$ python3 -q
>>> import numpy as np
>>> from numpy import linalg as LA
>>> np.set_printoptions(precision=1, suppress=True, linewidth=160, sign=" ")
>>> def rnd(a):
...     return np.round(a, 1) + 0
... 
>>> Z = 3 * np.array([[-0.9, 1.3, 0.5], [1.1, -0.1, 1.4]])
>>> rng = np.random.default_rng(233)
>>> labels = rng.integers(0, 2, 19)
>>> K = Z[labels] + rng.normal(size=(19, 3))
>>> rnd(K)
array([[-2.6,  4.7,  2.4],
       [-1.5,  4.4,  1.9],
       [-1.5,  4.1,  2.7],
       [ 2.9,  1. ,  4.6],
       [ 4.7, -0.7,  4.1],
       [-4.8,  3.1, -0.1],
       [ 2.5,  1.4,  5.1],
       [-2.3,  3.5,  1.1],
       [-1.4,  3.5,  2.2],
       [-2.7,  4. ,  1.1],
       [-3.4,  4.1,  0.5],
       [ 2. , -0.5,  4.7],
       [-3.2,  4.8,  1.7],
       [-5.1,  4. ,  3.2],
       [ 4. , -0.8,  1.6],
       [-3.3,  4.8,  1. ],
       [ 4.6, -1.5,  3.5],
       [-2.8,  6. ,  3.4],
       [ 3.4,  0.7,  4. ]])
>>> q, r_ = LA.qr(K)
>>> rnd(np.abs(np.diag(r_)))
array([ 14.3,  10.9,   6. ])
>>> rnd(q @ r_)
array([[-2.6,  4.7,  2.4],
       [-1.5,  4.4,  1.9],
       [-1.5,  4.1,  2.7],
       [ 2.9,  1. ,  4.6],
       [ 4.7, -0.7,  4.1],
       [-4.8,  3.1, -0.1],
       [ 2.5,  1.4,  5.1],
       [-2.3,  3.5,  1.1],
       [-1.4,  3.5,  2.2],
       [-2.7,  4. ,  1.1],
       [-3.4,  4.1,  0.5],
       [ 2. , -0.5,  4.7],
       [-3.2,  4.8,  1.7],
       [-5.1,  4. ,  3.2],
       [ 4. , -0.8,  1.6],
       [-3.3,  4.8,  1. ],
       [ 4.6, -1.5,  3.5],
       [-2.8,  6. ,  3.4],
       [ 3.4,  0.7,  4. ]])
>>> q.shape, r_.shape
((19, 3), (3, 3))
>>> rnd(q)
array([[-0.2, -0.3,  0. ],
       [-0.1, -0.3,  0.2],
       [-0.1, -0.3,  0. ],
       [ 0.2, -0.3, -0.1],
       [ 0.3, -0.3, -0.1],
       [-0.3,  0. , -0.2],
       [ 0.2, -0.3, -0.2],
       [-0.2, -0.2,  0.1],
       [-0.1, -0.2,  0. ],
       [-0.2, -0.2,  0.1],
       [-0.2, -0.1,  0.1],
       [ 0.1, -0.1, -0.6],
       [-0.2, -0.2,  0.1],
       [-0.4,  0. , -0.6],
       [ 0.3, -0.2,  0.2],
       [-0.2, -0.2,  0.2],
       [ 0.3, -0.2, -0.1],
       [-0.2, -0.4,  0. ],
       [ 0.2, -0.3,  0. ]])
>>> rnd(r_)
array([[ 14.3, -10.6,   2.3],
       [  0. , -10.9, -11.3],
       [  0. ,   0. ,  -6. ]])
>>> rnd(q.T @ q)
array([[ 1.,  0.,  0.],
       [ 0.,  1.,  0.],
       [ 0.,  0.,  1.]])
>>> rnd(abs(r_[0, 0])), rnd(LA.norm(K[:, 0]))
(np.float64(14.3), np.float64(14.3))
>>> C2 = np.cov(K, rowvar=False)
>>> rnd(np.corrcoef(K[:, 2], K[:, 0])[0, 1])
np.float64(0.7)
>>> rnd(LA.eigvalsh(C2)[::-1])
array([ 16.6,   1.5,   0.6])
>>> rnd(np.polyfit(K[:, 2], K[:, 0], 1))
array([ 1.4, -4.2])
>>> rnd(np.median(K, axis=0))
array([-1.5,  3.5,  2.4])
>>> C2.shape
(3, 3)
>>> cen = K - K.mean(axis=1)
Traceback (most recent call last):
  File "<python-input-23>", line 1, in <module>
    cen = K - K.mean(axis=1)
          ~~^~~~~~~~~~~~~~~~
ValueError: operands could not be broadcast together with shapes (19,3) (19,) 
>>> cen = K - K.mean(axis=0)
>>> Uu, sig, Vt = LA.svd(cen, full_matrices=False)
>>> np.abs(Vt[0]).argmax()
np.int64(0)
>>> rnd(cen.mean(axis=0))
array([ 0.,  0.,  0.])
>>> rnd(np.abs(Vt[-1]))
array([ 0.6,  0.7,  0.4])
>>> np.searchsorted(np.cumsum(sig ** 2) / (sig ** 2).sum(), 0.9) + 1
np.int64(2)
>>> np.abs(Uu[:, 0]).argmax()
np.int64(16)
>>> M2 = K / np.sqrt((K ** 2).mean(axis=1, keepdims=True))
>>> LA.matrix_rank(K - K.mean(axis=1, keepdims=True))
np.int64(2)
>>> LA.matrix_rank(M2) == LA.matrix_rank(K)
np.True_
>>> rnd(M2[3])
array([ 0.9,  0.3,  1.4])
>>> Z = K[[18, 9]].astype(float)
>>> for _ in range(5):
...     labels = LA.norm(K[:, None] - Z, axis=-1).argmin(axis=1)
...     Z = np.array([K[labels == j].mean(axis=0) for j in range(2)])
... 
>>> labels
array([ 1,  1,  1,  0,  0,  1,  0,  1,  1,  1,  1,  0,  1,  1,  0,  1,  0,  1,  0])
>>> np.abs(Z[1] - Z[0]).argmax()
np.int64(0)
>>> rnd(Z[1] - Z[0])
array([-6.3,  4.3, -2.2])
>>> feats = np.array([[2.0, 2.0, 2.1],
...     [2.0, 1.8, 2.1],
...     [1.9, 2.0, 2.0],
...     [1.9, 1.8, 2.0],
...     [2.1, 1.8, 2.1],
...     [2.1, 2.1, 2.0],
...     [-0.2, 1.1, 1.0],
...     [-0.1, 0.9, 1.1],
...     [-0.2, 1.0, 1.2]])
>>> M2 = feats + rng.integers(-2, 3, (9, 2)) @ rng.integers(-2, 3, (2, 3))
>>> rnd(M2)
array([[ 4. , -2. ,  4.1],
       [ 2. , -0.2,  1.1],
       [ 3.9,  2. ,  6. ],
       [ 3.9, -4.2,  3. ],
       [ 4.1, -2.2,  4.1],
       [ 3.1,  0.1,  3. ],
       [ 0.8, -0.9,  2. ],
       [ 1.9, -1.1,  4.1],
       [ 1.8, -3. ,  3.2]])
>>> np.abs(M2 - feats).sum(axis=1)
array([ 8.,  3.,  6.,  9.,  8.,  4.,  4.,  7.,  8.])
>>> hat = M2 @ LA.solve(M2.T @ M2, M2.T)
>>> rnd(LA.eigvalsh(hat))
array([ 0.,  0.,  0.,  0.,  0.,  0.,  1.,  1.,  1.])
>>> rnd(hat)
array([[ 0.2,  0.1,  0.1,  0.2,  0.2,  0.1,  0. ,  0. ,  0.1],
       [ 0.1,  0.2,  0.1,  0.1,  0.1,  0.2, -0.1, -0.2, -0.2],
       [ 0.1,  0.1,  0.7, -0.2,  0.1,  0.3,  0.1,  0.2, -0.1],
       [ 0.2,  0.1, -0.2,  0.5,  0.3,  0.1,  0. ,  0. ,  0.2],
       [ 0.2,  0.1,  0.1,  0.3,  0.2,  0.1,  0. ,  0. ,  0.1],
       [ 0.1,  0.2,  0.3,  0.1,  0.1,  0.2, -0.1, -0.1, -0.1],
       [ 0. , -0.1,  0.1,  0. ,  0. , -0.1,  0.1,  0.2,  0.2],
       [ 0. , -0.2,  0.2,  0. ,  0. , -0.1,  0.2,  0.4,  0.3],
       [ 0.1, -0.2, -0.1,  0.2,  0.1, -0.1,  0.2,  0.3,  0.4]])
>>> np.allclose(hat @ hat, hat)
True
>>> hat = feats @ LA.solve(feats.T @ feats, feats.T)
>>> rnd(hat)
array([[ 0.2,  0.1,  0.2,  0.1,  0.1,  0.2,  0.1,  0. ,  0. ],
       [ 0.1,  0.3,  0. ,  0.2,  0.3,  0. , -0.2,  0.1,  0.1],
       [ 0.2,  0. ,  0.2,  0.1,  0. ,  0.3,  0.2,  0. ,  0. ],
       [ 0.1,  0.2,  0.1,  0.2,  0.2,  0.1, -0.1,  0.1,  0. ],
       [ 0.1,  0.3,  0. ,  0.2,  0.3,  0. , -0.2,  0.1,  0.1],
       [ 0.2,  0. ,  0.3,  0.1,  0. ,  0.5,  0.2, -0.1, -0.1],
       [ 0.1, -0.2,  0.2, -0.1, -0.2,  0.2,  0.5,  0.2,  0.3],
       [ 0. ,  0.1,  0. ,  0.1,  0.1, -0.1,  0.2,  0.3,  0.4],
       [ 0. ,  0.1,  0. ,  0. ,  0.1, -0.1,  0.3,  0.4,  0.4]])
>>> M2 = np.c_[feats[:, :1] @ np.array([[2]]), np.array([3, -2, 1, -2, 3, 0, 1, -3, 0])]
>>> M2
array([[ 4. ,  3. ],
       [ 4. , -2. ],
       [ 3.8,  1. ],
       [ 3.8, -2. ],
       [ 4.2,  3. ],
       [ 4.2,  0. ],
       [-0.4,  1. ],
       [-0.2, -3. ],
       [-0.4,  0. ]])
>>> rnd(LA.norm(LA.qr(feats)[0].T @ M2, axis=0) ** 2 / ((M2 ** 2).sum(axis=0) + 1e-12))
array([ 1. ,  0.1])
>>> rnd(LA.lstsq(feats, M2[:, 0])[0])
array([ 2.,  0.,  0.])
>>> LA.matrix_rank(M2)
np.int64(2)
>>> rnd(LA.norm(M2 - feats @ LA.lstsq(feats, M2)[0], axis=0))
array([ 0. ,  5.6])
>>> x0 = np.array([2, 3, 0])
>>> rhs = feats @ x0
>>> rnd(rhs)
array([ 10. ,   9.4,   9.8,   9.2,   9.6,  10.5,   2.9,   2.5,   2.6])
>>> rnd(LA.lstsq(feats, rhs)[0])
array([ 2.,  3.,  0.])
>>> rhs = rhs + 0.1 * rng.normal(size=9)
>>> rnd(rhs)
array([  9.9,   9.4,   9.7,   9.2,   9.5,  10.5,   2.8,   2.4,   2.4])
>>> c, *_ = LA.lstsq(feats, rhs)
>>> rnd(LA.norm(rhs - feats @ c))
np.float64(0.2)
>>> c.round()
array([ 2.,  3., -0.])
>>> [round(float(LA.norm(LA.solve(feats.T @ feats + lam * np.eye(3), feats.T @ rhs))), 2) for lam in (0, 1, 10, 100)]
[3.66, 2.81, 2.47, 1.2]
>>> X = np.load("block18.npy")
>>> X
array([[-1.5,  0.3],
       [-1.5,  1. ],
       [-4.2, -1.6],
       [ 0. ,  0.6]])
>>> M2 = np.c_[X[:, :1] @ np.array([[0]]), np.array([-2, 5, -2, -2])]
>>> M2
array([[ 0., -2.],
       [ 0.,  5.],
       [ 0., -2.],
       [ 0., -2.]])
>>> rnd(LA.norm(M2 - X @ LA.lstsq(X, M2)[0], axis=0))
array([ 0. ,  5.1])
>>> LA.matrix_rank(M2)
np.int64(1)
>>> rnd(LA.norm(LA.qr(X)[0].T @ M2, axis=0) ** 2 / ((M2 ** 2).sum(axis=0) + 1e-12))
array([ 0. ,  0.3])
>>> u = np.array([-1, 1])
>>> np.array([np.convolve(row, u, "same") for row in X])
array([[ 1.5, -1.8],
       [ 1.5, -2.5],
       [ 4.2, -2.6],
       [ 0. , -0.6]])
>>> np.polyval(u, X[2])
array([ 5.2,  2.6])
>>> np.convolve(X[2], u)
array([ 4.2, -2.6, -1.6])
>>> hat = X @ LA.solve(X.T @ X, X.T)
>>> rnd(np.diag(hat))
array([ 0.2,  0.7,  1. ,  0.1])
>>> np.trace(hat)
np.float64(2.0)
>>> X @ X
Traceback (most recent call last):
  File "<python-input-80>", line 1, in <module>
    X @ X
    ~~^~~
ValueError: matmul: Input operand 1 has a mismatch in its core dimension 0, with gufunc signature (n?,k),(k,m?)->(n?,m?) (size 4 is different from 2)
>>> C2 = X.T @ X
>>> rnd(C2)
array([[ 22.1,   4.8],
       [  4.8,   4. ]])
>>> np.allclose(C2, C2.T)
True
>>> rnd(np.trace(C2)), rnd((X ** 2).sum())
(np.float64(26.2), np.float64(26.2))
>>> x0 = np.array([-4, -3])
>>> rhs = X @ x0
>>> rnd(LA.lstsq(X, rhs)[0])
array([-4., -3.])
>>> rnd(LA.solve(X.T @ X, X.T @ rhs))
array([-4., -3.])
>>> rnd(rhs)
array([ 5.1,  3. , 21.6, -1.8])
>>> rnd(LA.pinv(X) @ X)
array([[ 1.,  0.],
       [ 0.,  1.]])
>>> rhs = rhs + 0.3 * rng.normal(size=4)
>>> rnd(rhs)
array([ 4.9,  2.4, 21.6, -2.1])
>>> c, *_ = LA.lstsq(X, rhs)
>>> rnd(X.T @ (rhs - X @ c))
array([ 0.,  0.])
>>> mat = np.array([[-8.2, -2.0, -0.3],
...     [5.0, 1.3, -0.4],
...     [5.4, 1.4, 0.5],
...     [-2.8, -0.7, -3.0],
...     [2.1, 0.6, -0.5],
...     [-4.3, -1.1, -0.6],
...     [-1.9, -0.5, 0.1],
...     [1.3, 0.4, -0.1],
...     [2.1, 0.6, 0.5],
...     [-4.1, -1.0, 1.4],
...     [-1.2, -0.2, -0.4],
...     [1.8, 0.5, 0.4]])
>>> dist = LA.norm(mat[:, None] - mat[None], axis=-1)
>>> LA.matrix_rank(dist ** 2)
np.int64(5)
>>> rnd(dist[3])
array([ 6.2,  8.5,  9.2,  0. ,  5.7,  2.9,  3.2,  5.1,  6.2,  4.6,  3.1,  5.8])
>>> dist.shape
(12, 12)
>>> dist[3].round(6).argsort(kind="stable")[:4]
array([  3,   5,  10,   6])
>>> dist.mean(axis=1).argmax()
np.int64(0)
>>> q, r_ = LA.qr(mat)
>>> rnd(np.abs(np.diag(r_)))
array([ 13.5,   0.2,   3.5])
>>> q.shape, r_.shape
((12, 3), (3, 3))
>>> rnd(abs(r_[0, 0])), rnd(LA.norm(mat[:, 0]))
(np.float64(13.5), np.float64(13.5))
>>> np.allclose(r_.T @ r_, mat.T @ mat)
True
>>> Z = mat[[3, 1]].astype(float)
>>> for _ in range(6):
...     labels = LA.norm(mat[:, None] - Z, axis=-1).argmin(axis=1)
...     Z = np.array([mat[labels == j].mean(axis=0) for j in range(2)])
... 
>>> labels
array([ 0,  1,  1,  0,  1,  0,  0,  1,  1,  0,  0,  1])
>>> rnd(Z[1] - Z[0])
array([ 6.7,  1.7,  0.5])
>>> np.abs(Z[1] - Z[0]).argmax()
np.int64(0)
>>> rnd(Z)
array([[-3.7, -0.9, -0.5],
       [ 2.9,  0.8,  0.1]])
>>> A = np.array([[4.0, 1.0, 1.0], [1.0, 4.0, 1.0], [1.0, 1.0, 4.0]])
>>> labels = rng.permutation(3)
>>> labels
array([ 2,  0,  1])
>>> M2 = A[labels][:, labels]
>>> np.allclose(M2, A)
True
>>> np.trace(M2)
np.float64(12.0)
>>> low = LA.cholesky(A)
>>> rnd(low)
array([[ 2. ,  0. ,  0. ],
       [ 0.5,  1.9,  0. ],
       [ 0.5,  0.4,  1.9]])
>>> LA.eigvalsh(A).min() > 0
np.True_
>>> M2 = A / np.sqrt((A ** 2).mean(axis=1, keepdims=True))
>>> A - A.mean(axis=1, keepdims=True)
array([[ 2., -1., -1.],
       [-1.,  2., -1.],
       [-1., -1.,  2.]])
>>> LA.matrix_rank(M2) == LA.matrix_rank(A)
np.True_
>>> LA.matrix_rank(A - A.mean(axis=1, keepdims=True))
np.int64(2)
>>> Uu, sig, Vt = LA.svd(A, full_matrices=False)
>>> rnd(np.sqrt((sig ** 2).sum())), rnd(LA.norm(A))
(np.float64(7.3), np.float64(7.3))
>>> rnd(Uu.T @ Uu)
array([[ 1.,  0.,  0.],
       [ 0.,  1.,  0.],
       [ 0.,  0.,  1.]])
>>> (sig > 1e-8).sum()
np.int64(3)
>>> w, vecs = LA.eig(A)
>>> rnd(np.prod(w))
np.float64(54.0)
>>> rnd(np.sort(LA.eigvals(A.T)))
array([ 3.,  3.,  6.])
>>> rnd(w)
array([ 3.,  6.,  3.])
>>> m1 = np.vander(np.arange(3) - 1, 4, increasing=True)
>>> m1
array([[ 1, -1,  1, -1],
       [ 1,  0,  0,  0],
       [ 1,  1,  1,  1]])
>>> t3 = np.stack([m1, 2 * m1, m1[::-1]])
>>> t3.shape
(3, 3, 4)
>>> rnd(LA.norm(t3, axis=(1, 2)))
array([ 3.,  6.,  3.])
>>> t3.sum(axis=0)
array([[ 4, -2,  4, -2],
       [ 4,  0,  0,  0],
       [ 4,  2,  4,  2]])
>>> M2 = m1 + rng.integers(-2, 3, (3, 2)) @ rng.integers(-2, 3, (2, 4))
>>> M2
array([[ 4,  0,  5, -4],
       [-1, -4, -4,  2],
       [ 1,  1,  1,  1]])
>>> np.abs(M2 - m1).sum(axis=1)
array([ 11,  12,   0])
>>> M2 - m1
array([[ 3,  1,  4, -3],
       [-2, -4, -4,  2],
       [ 0,  0,  0,  0]])
>>> Uu, sig = LA.svd(M2)
Traceback (most recent call last):
  File "<python-input-144>", line 1, in <module>
    Uu, sig = LA.svd(M2)
    ^^^^^^^
ValueError: too many values to unpack (expected 2)
>>> Uu, sig, Vt = LA.svd(M2, full_matrices=False)
>>> np.allclose(Uu * sig @ Vt, M2)
True
>>> rnd(np.abs(Vt[0]))
array([ 0.4,  0.3,  0.7,  0.5])
>>> rnd(Vt @ Vt.T)
array([[ 1.,  0.,  0.],
       [ 0.,  1.,  0.],
       [ 0.,  0.,  1.]])
>>> rnd(Uu.T @ M2 @ Vt.T)
array([[ 9. ,  0. ,  0. ],
       [ 0. ,  3.8,  0. ],
       [ 0. ,  0. ,  1.6]])
>>> rnd(Uu.T @ Uu)
array([[ 1.,  0.,  0.],
       [ 0.,  1.,  0.],
       [ 0.,  0.,  1.]])
>>> (sig > 1e-8).sum()
np.int64(3)
>>> F = np.arange(12).reshape(3, 4) + -3
>>> F
array([[-3, -2, -1,  0],
       [ 1,  2,  3,  4],
       [ 5,  6,  7,  8]])
>>> Uu, sig, Vt = LA.svd(F)
>>> rnd(sig)
array([ 14.5,   3. ,   0. ])
>>> np.argmax(sig[:-1] / (sig[1:] + 1e-6)) + 1
np.int64(2)
>>> M2 = Uu[:, :2] @ np.diag(sig[:2]) @ Vt[:2]
>>> rnd(np.abs(F - M2).max())
np.float64(0.0)
>>> rnd(M2)
array([[-3., -2., -1.,  0.],
       [ 1.,  2.,  3.,  4.],
       [ 5.,  6.,  7.,  8.]])
>>> rnd(LA.norm(F - M2) / LA.norm(F))
np.float64(0.0)
>>> LA.matrix_rank(M2)
np.int64(2)
>>> LA.matrix_rank(F, rtol=0.05)
np.int64(2)
>>> rnd(LA.norm(F - M2, 2)), rnd(sig[2])
(np.float64(0.0), np.float64(0.0))
